>>> import numpy as np
>>> from numpy import linalg as LA
>>> np.set_printoptions(precision=3, suppress=True, linewidth=140, sign=" ")
>>> def tidy(a):
...     return np.round(a, 3) + 0
... 
>>> W0 = np.load("mat.npy")
>>> print(W0)
[[ 0.  3.  0.  0.  0.  0.  0.  0.  0.  0.  0.]
 [ 3.  2.  3.  0.  0.  0.  0.  0.  0.  0.  0.]
 [ 0.  3.  3.  3.  0.  0.  0.  0.  0.  0.  0.]
 [ 0.  0.  3.  3.  3.  0.  0.  0.  0.  0.  0.]
 [ 0.  0.  0.  3.  1.  3.  0.  0.  0.  0.  0.]
 [ 0.  0.  0.  0.  3.  3.  3.  0.  0.  0.  0.]
 [ 0.  0.  0.  0.  0.  3. -1.  3.  0.  0.  0.]
 [ 0.  0.  0.  0.  0.  0.  3. -3.  3.  0.  0.]
 [ 0.  0.  0.  0.  0.  0.  0.  3. -2.  3.  0.]
 [ 0.  0.  0.  0.  0.  0.  0.  0.  3. -3.  3.]
 [ 0.  0.  0.  0.  0.  0.  0.  0.  0.  3.  2.]]
>>> print([round(float(LA.det(W0[:i, :i])), 2) + 0 for i in range(1, 12)])
[0.0, -9.0, -27.0, 0.0, 243.0, 729.0, -2916.0, 2187.0, 21870.0, -85293.0, -367416.0]
>>> print(tidy(LA.eigvalsh(W0).min()))
-7.552
>>> print(np.all(LA.eigvalsh(W0) > 0))
False
>>> f = np.array([1, -3, -2, 0, -1, -1, 2, -2, 3, 0, 2])
>>> Y = W0 + np.outer(f, np.eye(11)[7])
>>> print(tidy(LA.det(Y) / LA.det(W0)), tidy(1 + LA.solve(W0, f)[7]))
1.881 1.881
>>> print(LA.matrix_rank(LA.inv(Y) - LA.inv(W0), tol=1e-8))
1
>>> evals, V = LA.eigh(W0)
>>> print(tidy(V.T @ W0 @ V))
[[-7.552  0.     0.     0.     0.     0.     0.     0.     0.     0.     0.   ]
 [ 0.    -5.125  0.     0.     0.     0.     0.     0.     0.     0.     0.   ]
 [ 0.     0.    -3.338  0.     0.     0.     0.     0.     0.     0.     0.   ]
 [ 0.     0.     0.    -2.534  0.     0.     0.     0.     0.     0.     0.   ]
 [ 0.     0.     0.     0.    -1.087  0.     0.     0.     0.     0.     0.   ]
 [ 0.     0.     0.     0.     0.     0.738  0.     0.     0.     0.     0.   ]
 [ 0.     0.     0.     0.     0.     0.     1.798  0.     0.     0.     0.   ]
 [ 0.     0.     0.     0.     0.     0.     0.     3.812  0.     0.     0.   ]
 [ 0.     0.     0.     0.     0.     0.     0.     0.     4.145  0.     0.   ]
 [ 0.     0.     0.     0.     0.     0.     0.     0.     0.     6.217  0.   ]
 [ 0.     0.     0.     0.     0.     0.     0.     0.     0.     0.     7.926]]
>>> print(tidy(LA.eigvalsh(W0 @ W0)))
[  0.544   1.181   3.233   6.423  11.141  14.53   17.18   26.263  38.646  57.032  62.828]
>>> print(tidy(LA.svd(W0, compute_uv=False)))
[ 7.926  7.552  6.217  5.125  4.145  3.812  3.338  2.534  1.798  1.087  0.738]
>>> print(tidy(V.T @ V))
[[ 1.  0.  0.  0.  0.  0.  0.  0.  0.  0.  0.]
 [ 0.  1.  0.  0.  0.  0.  0.  0.  0.  0.  0.]
 [ 0.  0.  1.  0.  0.  0.  0.  0.  0.  0.  0.]
 [ 0.  0.  0.  1.  0.  0.  0.  0.  0.  0.  0.]
 [ 0.  0.  0.  0.  1.  0.  0.  0.  0.  0.  0.]
 [ 0.  0.  0.  0.  0.  1.  0.  0.  0.  0.  0.]
 [ 0.  0.  0.  0.  0.  0.  1.  0.  0.  0.  0.]
 [ 0.  0.  0.  0.  0.  0.  0.  1.  0.  0.  0.]
 [ 0.  0.  0.  0.  0.  0.  0.  0.  1.  0.  0.]
 [ 0.  0.  0.  0.  0.  0.  0.  0.  0.  1.  0.]
 [ 0.  0.  0.  0.  0.  0.  0.  0.  0.  0.  1.]]
>>> print(np.abs(V[:, -1]).round(6).argmax())
3
>>> print(tidy(np.abs(V[:, -1])))
[ 0.132  0.347  0.555  0.564  0.371  0.292  0.109  0.033  0.011  0.004  0.002]
